% python3 -q
>>> import numpy as np
>>> import numpy.linalg as la
>>> np.set_printoptions(precision=2, suppress=True, linewidth=140, legacy="1.25")
>>> tidy = lambda a: np.round(a, 2) + 0
>>> X = np.load("x.npy")
>>> X
array([[-3.,  1.,  0.,  0.],
       [ 0., -3.,  1.,  0.],
       [ 0.,  0., -3.,  1.],
       [ 0.,  0.,  0., -3.]])
>>> # triangular: eigenvalues sit on the diagonal
>>> f, r1 = X[1], X[3]
>>> f @ f
10.0
>>> p = (f @ r1) / (f @ f) * f
>>> la.matrix_rank(np.outer(f, r1))
1
>>> (r1 - p) @ f
0.0
>>> p
array([ 0., -0.,  0.,  0.])
>>> r1 - p
array([ 0.,  0.,  0., -3.])
>>> x0 = np.array([-1, 0, -2, 0])
>>> y = X @ x0
>>> y
array([ 3., -2.,  6.,  0.])
>>> tidy(la.solve(X, 2 * y))
array([-2.,  0., -4.,  0.])
>>> tidy(la.solve(X.T, X[0]))
array([1., 0., 0., 0.])
>>> M = np.load("dump.npy")
>>> tidy(M)
array([[1.  , 0.  , 0.  , 0.  , 0.  , 0.  , 0.  ],
       [0.  , 0.33, 0.  , 0.33, 0.  , 0.  , 0.33],
       [0.33, 0.33, 0.33, 0.  , 0.  , 0.  , 0.  ],
       [0.  , 0.33, 0.  , 0.33, 0.  , 0.  , 0.33],
       [0.  , 0.  , 0.  , 0.  , 1.  , 0.  , 0.  ],
       [0.  , 0.  , 0.  , 0.5 , 0.  , 0.5 , 0.  ],
       [0.2 , 0.  , 0.  , 0.  , 0.2 , 0.2 , 0.4 ]])
>>> left, sv, Vh = la.svd(M, full_matrices=False)
>>> tidy(sv)
array([1.11, 1.02, 0.93, 0.61, 0.43, 0.3 , 0.  ])
>>> np.allclose(left * sv @ Vh, M)
True
>>> tidy(np.cumsum(sv ** 2) / np.sum(sv ** 2))
array([0.33, 0.6 , 0.83, 0.93, 0.98, 1.  , 1.  ])
>>> left, sv, Vh = la.svd(M)
>>> print(tidy(sv))
[1.11 1.02 0.93 0.61 0.43 0.3  0.  ]
>>> Y = left[:, :6] @ np.diag(sv[:6]) @ Vh[:6]
>>> la.matrix_rank(M, rtol=0.05)
6
>>> print(tidy(la.norm(M - Y, 2)), tidy(sv[6]))
0.0 0.0
